$ python -q
>>> import numpy as np
>>> np.set_printoptions(precision=2, suppress=True, linewidth=160, legacy="1.25")
>>> rng = np.random.default_rng(924381)
>>> arr = rng.normal(size=(20, 10))
>>> arr = 20 * arr / np.linalg.norm(arr, axis=1, keepdims=True)
>>> print(arr)
[[  0.19  -3.98   3.74 -10.77   8.87  -2.09   3.    -3.07   3.76  11.77]
 [  2.96  10.35  -5.91  -0.87  -1.6    6.67   6.29   5.15  11.61  -0.8 ]
 [  6.92   7.26  -9.51   3.49   4.    -1.42  -3.97   6.57  -0.9   10.91]
 [  9.39   2.83   0.11   1.33  -1.26   0.24   9.49   3.64  13.87   2.12]
 [ -4.53  -7.68  -1.19  -0.35 -12.87  -0.54  -5.45  -5.32   3.62   9.04]
 [  7.74  -7.5    9.06   5.98   4.09  -4.38  -5.76  -3.93  -9.    -0.64]
 [ -2.5   12.96   7.11   3.23  -6.91   6.33   3.43  -7.28   1.     3.35]
 [  1.19   3.74 -13.63   1.5    2.88 -11.02  -3.22   4.41  -5.52  -2.57]
 [  2.12  -3.89  -1.6   -2.15   3.42  -1.99  -3.38   5.11 -11.97 -13.29]
 [ -1.47   1.07 -11.39   5.17  -4.74   9.37  -8.12   6.68  -1.78   4.01]
 [ -7.06  -3.34   0.92  -1.06  13.71   8.14  -7.06  -1.15  -1.71  -5.36]
 [-10.01   0.56   6.68   4.4   -5.15 -11.41   5.8    3.44  -0.34  -5.77]
 [  1.9    5.37  -6.84   5.18   2.49   8.41 -11.13   0.57  -3.49  -8.98]
 [ -7.89  -2.84  -4.19   2.03   1.26  -3.75   5.37  10.1  -12.17   3.66]
 [  6.79   4.48   0.09  -9.38   6.92  -0.33 -13.83  -2.51   0.47   0.38]
 [-10.87  12.29   1.57  -0.43   0.68   0.67   4.58  -3.03   9.18   3.59]
 [  0.11   5.14  -6.34  -6.9    6.59  -8.7    1.11  -2.69   4.67 -11.68]
 [-14.43   3.15  -2.66   2.11  -8.31   1.7    4.08   8.     2.29  -3.53]
 [ -0.5   -4.08  -5.72 -11.36   4.27  -2.86   6.59  -4.32  11.18  -2.79]
 [  6.58  -4.85  -7.78  14.56   2.54   4.76  -0.25  -0.7   -5.52   0.72]]
>>> cen = (arr - arr.mean(axis=0)) / arr.std(axis=0)
>>> np.argwhere(np.abs(cen) > 2)
array([[ 4,  4],
       [10,  4],
       [14,  6],
       [17,  0],
       [19,  3]])
>>> beta = np.linalg.lstsq(np.delete(cen, 6, axis=1), cen[:, 6])[0]
>>> beta
array([-0.2 , -0.06,  0.29,  0.29,  0.08, -0.36,  0.37,  0.76,  0.02])
>>> round(float(1 - np.var(cen[:, 6] - np.delete(cen, 6, axis=1) @ beta)), 2)
0.56
>>> vec = np.array([2, 1, 3, 2, 0, 2, 2, 1, 2, 0])
>>> np.sign((arr @ vec).round(6))
array([-1.,  1., -1.,  1., -1.,  1.,  1., -1., -1., -1., -1.,  1., -1., -1., -1.,  1., -1., -1., -1.,  1.])
>>> np.linalg.norm(arr @ vec) <= np.linalg.norm(arr, 2) * np.linalg.norm(vec) + 1e-9
True
>>> W1 = np.array([[3, 3, 0, 0],
...     [1, 0, 1, 0],
...     [2, 3, 1, 1],
...     [2, 1, 0, 3],
...     [2, 2, 3, 2],
...     [3, 1, 1, 2],
...     [2, 0, 1, 3],
...     [0, 3, 3, 2],
...     [1, 2, 3, 1],
...     [2, 3, 0, 3]])
>>> beta = np.array([-2, 0, -2, 2])
>>> hid = np.maximum(arr @ W1 + beta, 0)
>>> (hid > 0).mean(axis=0)
array([0.4 , 0.35, 0.5 , 0.55])
>>> (hid > 0).astype(int)
array([[1, 1, 1, 1],
       [1, 1, 1, 1],
       [1, 1, 1, 1],
       [1, 1, 1, 1],
       [0, 0, 0, 0],
       [1, 1, 0, 0],
       [1, 0, 0, 1],
       [0, 0, 0, 0],
       [0, 0, 0, 0],
       [0, 0, 0, 1],
       [0, 0, 1, 1],
       [0, 0, 0, 0],
       [0, 0, 0, 0],
       [0, 0, 0, 1],
       [0, 1, 1, 0],
       [1, 0, 1, 1],
       [0, 0, 1, 0],
       [0, 0, 1, 1],
       [0, 0, 1, 0],
       [1, 1, 0, 1]])
>>> np.linalg.matrix_rank(hid)
4
>>> Z = np.array([[3, 2], [3, 3], [2, 1], [2, 0]])
>>> (hid @ Z).round(6).argmax(axis=1)
array([0, 0, 0, 0, 0, 0, 0, 0, 0, 0, 0, 0, 0, 0, 0, 0, 0, 0, 0, 0])
>>> print(W1 @ Z)
[[18 15]
 [ 5  3]
 [19 14]
 [15  7]
 [22 13]
 [18 10]
 [14  5]
 [19 12]
 [17 11]
 [21 13]]
>>> X = np.loadtxt("layer9.csv", delimiter=",")
>>> X
array([[ 5.,  6.,  7.,  8.,  9., 10., 11., 12., 13.],
       [14., 15., 16., 17., 18., 19., 20., 21., 22.],
       [23., 24., 25., 26., 27., 28., 29., 30., 31.],
       [32., 33., 34., 35., 36., 37., 38., 39., 40.]])
>>> np.linalg.lstsq(X[:-1].T, X[-1])[2]
2
